% ipython --no-banner

In [1]: import numpy as np

In [2]: import numpy.linalg as la

In [3]: np.set_printoptions(precision=1, suppress=True, linewidth=160, sign=" ")

In [4]: K = np.array([[-3, -3, -3, -3],
   ...:     [-3, -6, -6, -6],
   ...:     [-3, -6, -9, -9],
   ...:     [-3, -6, -9, -12]])

In [5]: print(K)
[[ -3  -3  -3  -3]
 [ -3  -6  -6  -6]
 [ -3  -6  -9  -9]
 [ -3  -6  -9 -12]]

In [6]: # equal to its transpose

In [7]: print(np.all(la.eigvalsh(K) > 0))
False

In [8]: print(round(float(la.eigvalsh(K).min()), 1))
-24.9

In [9]: O = K.astype(float).copy()

In [10]: for j in range(4):
    ...:     O[:, j] -= O[:, :j] @ (O[:, :j].T @ O[:, j])
    ...:     O[:, j] /= la.norm(O[:, j])
    ...: 

In [11]: print(np.round(O.T @ O, 1) + 0)
[[ 1.  0.  0.  0.]
 [ 0.  1.  0.  0.]
 [ 0.  0.  1.  0.]
 [ 0.  0.  0.  1.]]

In [12]: print(O.round(1) + 0)
[[-0.5  0.9  0.   0. ]
 [-0.5 -0.3  0.8  0. ]
 [-0.5 -0.3 -0.4  0.7]
 [-0.5 -0.3 -0.4 -0.7]]

In [13]: print(np.round(O.T @ K, 1) + 0)
[[  6.   10.5  13.5  15. ]
 [  0.    2.6   4.3   5.2]
 [  0.    0.    2.4   3.7]
 [  0.    0.    0.    2.1]]

In [14]: r0 = np.array([-2, 0, 0, 3])

In [15]: B = K + np.outer(r0, np.eye(4)[1])

In [16]: print(B)
[[ -3.  -5.  -3.  -3.]
 [ -3.  -6.  -6.  -6.]
 [ -3.  -6.  -9.  -9.]
 [ -3.  -3.  -9. -12.]]

In [17]: print(round(la.det(B) / la.det(K), 1), round(1 + la.solve(K, r0)[1], 1))
0.3 0.3

In [18]: print(la.matrix_rank(la.inv(B) - la.inv(K), tol=1e-8))
1

In [19]: data = np.load("dump.npy")

In [20]: print(data)
[[ 2  0  0  0]
 [ 1  0  0  0]
 [ 1  0  0  0]
 [ 1  3  0  2]]

In [21]: print(np.allclose(data[:-1].T @ la.lstsq(data[:-1].T, data[-1])[0], data[-1]))
False

In [22]: print(np.unique(data.round(6), axis=0).shape)
(3, 4)

In [23]: try:
    ...:     la.inv(data)
    ...: except la.LinAlgError as e:
    ...:     print(e)
    ...: 
Singular matrix

In [24]: print(np.round(data @ la.pinv(data) @ data, 1) + 0)
[[ 2.  0.  0.  0.]
 [ 1.  0.  0.  0.]
 [ 1.  0.  0.  0.]
 [ 1.  3.  0.  2.]]

In [25]: r = la.matrix_rank(data)

In [26]: print(r)
2

In [27]: null = la.svd(data)[2][r:].T

In [28]: print(null @ null.T)
[[ 0.   0.   0.   0. ]
 [ 0.   0.3  0.  -0.5]
 [ 0.   0.   1.   0. ]
 [ 0.  -0.5  0.   0.7]]

In [29]: print(np.round(data @ null, 1) + 0)
[[ 0.  0.]
 [ 0.  0.]
 [ 0.  0.]
 [ 0.  0.]]

In [30]: hat = np.triu(np.array([[0, -4, 5, -1], [-5, 0, -1, 1], [1, 1, -5, 3], [-3, 2, -5, 1]]), 1) + np.eye(4)

In [31]: B = hat @ data @ la.inv(hat)

In [32]: print(hat @ data - data @ hat)
[[  0.   5. -10.   0.]
 [  0.   7.  -5.   3.]
 [  3.  13.  -5.   7.]
 [  0.   4.  -2.  -2.]]

In [33]: print(np.trace(B), np.trace(data))
4.0 4

In [34]: print(np.round(np.poly(B), 1) + 0)
[ 1. -4.  4.  0.  0.]

In [35]: rng = np.random.default_rng(339)

In [36]: B = data + rng.integers(-2, 3, (4, 2)) @ rng.integers(-2, 3, (2, 4))

In [37]: print(B)
[[-3  5 -4  0]
 [ 5 -4  2  0]
 [-1  2 -4  0]
 [ 7 -3  4  2]]

In [38]: print(B - data)
[[-5  5 -4  0]
 [ 4 -4  2  0]
 [-2  2 -4  0]
 [ 6 -6  4  0]]

In [39]: m1 = np.load("run15.npy")

In [40]: print(m1)
[[-27.4   1.1   2.9]
 [-27.1   1.3   4.5]
 [-27.5   1.    5.2]
 [-27.4   1.1   5.6]
 [-27.    2.2   5.5]
 [ -8.2   7.1 -13.4]
 [-27.5   3.1   3.9]
 [ -4.2   6.6 -12.7]
 [ -5.7   4.9 -12.4]
 [ -6.8   5.7 -12.9]]

In [41]: hat = m1 @ la.solve(m1.T @ m1, m1.T)

In [42]: print(hat.round(1) + 0)
[[ 0.4  0.2  0.2  0.2  0.  -0.1 -0.1 -0.2  0.2  0.1]
 [ 0.2  0.2  0.2  0.2  0.1  0.   0.1 -0.1  0.   0. ]
 [ 0.2  0.2  0.2  0.2  0.1  0.   0.1 -0.1  0.   0. ]
 [ 0.2  0.2  0.2  0.2  0.2  0.   0.1  0.   0.   0. ]
 [ 0.   0.1  0.1  0.2  0.3  0.1  0.3  0.1 -0.2 -0.1]
 [-0.1  0.   0.   0.   0.1  0.3  0.1  0.3  0.2  0.2]
 [-0.1  0.1  0.1  0.1  0.3  0.1  0.4  0.2 -0.2 -0.1]
 [-0.2 -0.1 -0.1  0.   0.1  0.3  0.2  0.4  0.1  0.2]
 [ 0.2  0.   0.   0.  -0.2  0.2 -0.2  0.1  0.4  0.3]
 [ 0.1  0.   0.   0.  -0.1  0.2 -0.1  0.2  0.3  0.3]]

In [43]: print(np.allclose(hat @ hat, hat))
True

In [44]: print(hat @ m1[:, 2])
[  2.9   4.5   5.2   5.6   5.5 -13.4   3.9 -12.7 -12.4 -12.9]

In [45]: print(np.round(np.trace(hat), 1))
3.0
